>>> import numpy as np
>>> np.set_printoptions(precision=2, suppress=True, linewidth=120, legacy="1.25")
>>> feats = np.loadtxt("m.csv", delimiter=",")
>>> feats
array([[1., 0., 0., 0., 0., 0., 0., 0., 0., 0., 0., 0.],
       [2., 1., 0., 0., 0., 0., 0., 0., 0., 0., 0., 0.],
       [1., 2., 1., 0., 0., 0., 0., 0., 0., 0., 0., 0.],
       [3., 2., 1., 1., 0., 0., 0., 0., 0., 0., 0., 0.],
       [2., 1., 0., 2., 1., 0., 0., 0., 0., 0., 0., 0.],
       [0., 0., 0., 2., 3., 1., 0., 0., 0., 0., 0., 0.],
       [2., 2., 0., 1., 1., 3., 1., 0., 0., 0., 0., 0.],
       [1., 1., 0., 2., 1., 1., 3., 1., 0., 0., 0., 0.],
       [2., 0., 0., 2., 0., 3., 1., 0., 1., 0., 0., 0.],
       [0., 0., 1., 3., 1., 0., 3., 3., 1., 1., 0., 0.],
       [2., 0., 2., 3., 3., 2., 0., 1., 2., 3., 1., 0.],
       [1., 1., 0., 0., 3., 1., 1., 3., 0., 1., 2., 1.]])
>>> [round(float(x), 2) for x in np.linalg.svd(feats, compute_uv=False)[:3]]
[10.93, 5.65, 4.38]
>>> np.argsort(-np.linalg.norm(feats, axis=0).round(6), kind="stable")[:3]
array([3, 0, 4])
>>> print(np.count_nonzero(feats))
60
>>> print(np.unravel_index(np.abs(feats).argmax(), feats.shape))
(3, 0)
>>> print(np.linalg.matrix_rank(feats))
12
>>> feats.shape
(12, 12)
>>> feats - feats[0]
array([[ 0.,  0.,  0.,  0.,  0.,  0.,  0.,  0.,  0.,  0.,  0.,  0.],
       [ 1.,  1.,  0.,  0.,  0.,  0.,  0.,  0.,  0.,  0.,  0.,  0.],
       [ 0.,  2.,  1.,  0.,  0.,  0.,  0.,  0.,  0.,  0.,  0.,  0.],
       [ 2.,  2.,  1.,  1.,  0.,  0.,  0.,  0.,  0.,  0.,  0.,  0.],
       [ 1.,  1.,  0.,  2.,  1.,  0.,  0.,  0.,  0.,  0.,  0.,  0.],
       [-1.,  0.,  0.,  2.,  3.,  1.,  0.,  0.,  0.,  0.,  0.,  0.],
       [ 1.,  2.,  0.,  1.,  1.,  3.,  1.,  0.,  0.,  0.,  0.,  0.],
       [ 0.,  1.,  0.,  2.,  1.,  1.,  3.,  1.,  0.,  0.,  0.,  0.],
       [ 1.,  0.,  0.,  2.,  0.,  3.,  1.,  0.,  1.,  0.,  0.,  0.],
       [-1.,  0.,  1.,  3.,  1.,  0.,  3.,  3.,  1.,  1.,  0.,  0.],
       [ 1.,  0.,  2.,  3.,  3.,  2.,  0.,  1.,  2.,  3.,  1.,  0.],
       [ 0.,  1.,  0.,  0.,  3.,  1.,  1.,  3.,  0.,  1.,  2.,  1.]])
>>> np.round(np.linalg.norm(feats), 2)
14.56
>>> feats.sum(axis=0)
array([17., 10.,  5., 16., 13., 11.,  9.,  8.,  4.,  5.,  3.,  1.])
>>> feats.reshape(2, -1)
array([[1., 0., 0., 0., 0., 0., 0., 0., 0., 0., 0., 0., 2., 1., 0., 0., 0., 0., 0., 0., 0., 0., 0., 0., 1., 2., 1.,
        0., 0., 0., 0., 0., 0., 0., 0., 0., 3., 2., 1., 1., 0., 0., 0., 0., 0., 0., 0., 0., 2., 1., 0., 2., 1., 0.,
        0., 0., 0., 0., 0., 0., 0., 0., 0., 2., 3., 1., 0., 0., 0., 0., 0., 0.],
       [2., 2., 0., 1., 1., 3., 1., 0., 0., 0., 0., 0., 1., 1., 0., 2., 1., 1., 3., 1., 0., 0., 0., 0., 2., 0., 0.,
        2., 0., 3., 1., 0., 1., 0., 0., 0., 0., 0., 1., 3., 1., 0., 3., 3., 1., 1., 0., 0., 2., 0., 2., 3., 3., 2.,
        0., 1., 2., 3., 1., 0., 1., 1., 0., 0., 3., 1., 1., 3., 0., 1., 2., 1.]])
>>> blk = feats.reshape(12, 2, -1)
>>> np.swapaxes(blk, 1, 2)[5]
array([[0., 0.],
       [0., 0.],
       [0., 0.],
       [2., 0.],
       [3., 0.],
       [1., 0.]])
>>> blk[:, 0]
array([[1., 0., 0., 0., 0., 0.],
       [2., 1., 0., 0., 0., 0.],
       [1., 2., 1., 0., 0., 0.],
       [3., 2., 1., 1., 0., 0.],
       [2., 1., 0., 2., 1., 0.],
       [0., 0., 0., 2., 3., 1.],
       [2., 2., 0., 1., 1., 3.],
       [1., 1., 0., 2., 1., 1.],
       [2., 0., 0., 2., 0., 3.],
       [0., 0., 1., 3., 1., 0.],
       [2., 0., 2., 3., 3., 2.],
       [1., 1., 0., 0., 3., 1.]])
>>> rng = np.random.default_rng(25)
>>> B = feats + rng.integers(-2, 3, (12, 11)) @ rng.integers(-2, 3, (11, 12))
>>> B
array([[-11.,  -1.,  -1.,  -4.,   7.,  -5.,   1.,  -5.,  -6.,   0.,  -6.,  -3.],
       [ -3.,   0.,  -3.,  -4.,  11.,  -3.,  -1., -15.,  -8.,  -3.,  -9.,   3.],
       [ 12.,  12.,   3.,   2.,  -7.,   1.,  -1.,   2.,   4.,   9.,   5.,   2.],
       [  2.,  -4.,   2.,   1.,   7.,   0.,   2.,   1.,  -7.,  -3.,  -2.,  -4.],
       [  1.,  -1.,  -2.,   2.,   8.,  -2.,  -4.,  -1.,  -3.,  -5.,  -2.,  -1.],
       [  2.,   4.,   4.,   0.,   2.,  -1.,   0.,  -3.,   5.,   0.,   3.,   6.],
       [  2.,   7.,   1.,   5.,  -3.,   3.,   0.,   6.,  -2.,   9.,   1.,  -5.],
       [ -2.,   2.,   1.,   2.,  -1.,  -9.,  -6.,  -3.,  10.,   7.,  10.,  -2.],
       [ 10.,  -2.,   0.,   6.,  -1.,  -2., -12., -19.,   1.,  12.,   6.,   2.],
       [ 10.,   0.,  -9.,  -8.,  -4.,  -2.,  -7.,  -7.,   4.,  -3.,   3.,   8.],
       [  9.,   4.,   8.,   6.,  -5.,   5.,   2.,  15.,   5.,   5.,   7.,  -3.],
       [  6.,  10.,  -8.,  -3.,  -2.,   2.,   4.,   3.,   8.,   5.,   4.,   1.]])
>>> np.abs(B - feats).sum(axis=1)
array([51., 66., 56., 34., 30., 32., 38., 59., 72., 76., 61., 48.])
>>> U, sigma, Vt = np.linalg.svd(feats)
>>> sigma.round(2) + 0
array([10.93,  5.65,  4.38,  4.07,  3.54,  2.76,  1.8 ,  0.9 ,  0.49,  0.46,  0.23,  0.  ])
>>> B = U[:, :11] @ np.diag(sigma[:11]) @ Vt[:11]
>>> np.linalg.matrix_rank(feats, rtol=0.05)
8
>>> B = np.array([[2, 3, 0, 2, 3, -2, 1], [2, -1, -3, -3, 3, 2, -2]])
>>> X = B.T @ B
>>> X
array([[  8,   4,  -6,  -2,  12,   0,  -2],
       [  4,  10,   3,   9,   6,  -8,   5],
       [ -6,   3,   9,   9,  -9,  -6,   6],
       [ -2,   9,   9,  13,  -3, -10,   8],
       [ 12,   6,  -9,  -3,  18,   0,  -3],
       [  0,  -8,  -6, -10,   0,   8,  -6],
       [ -2,   5,   6,   8,  -3,  -6,   5]])
>>> vals, evecs = np.linalg.eigh(X)
>>> x0 = np.array([-3, 0, 3, 3, 2, 2, -3])
>>> (np.sign(evecs[:, -1].round(6)) == np.sign(evecs[0, -1].round(6))).astype(int)
array([1, 0, 0, 0, 1, 1, 0])
>>> x0 @ X @ x0
65
>>> cov = X.T @ X
>>> np.round(np.linalg.eigvalsh(cov)[::-1], 2) + 0
array([1634.13,  934.87,    0.  ,    0.  ,    0.  ,    0.  ,    0.  ])
>>> np.trace(cov), (X ** 2).sum()
(2569, 2569)
>>> np.round(np.linalg.svd(X, compute_uv=False) ** 2, 2) + 0
array([1634.13,  934.87,    0.  ,    0.  ,    0.  ,    0.  ,    0.  ])
>>> np.allclose(cov, cov.T)
True
>>> np.diag(cov)
array([268, 331, 360, 508, 603, 300, 199])
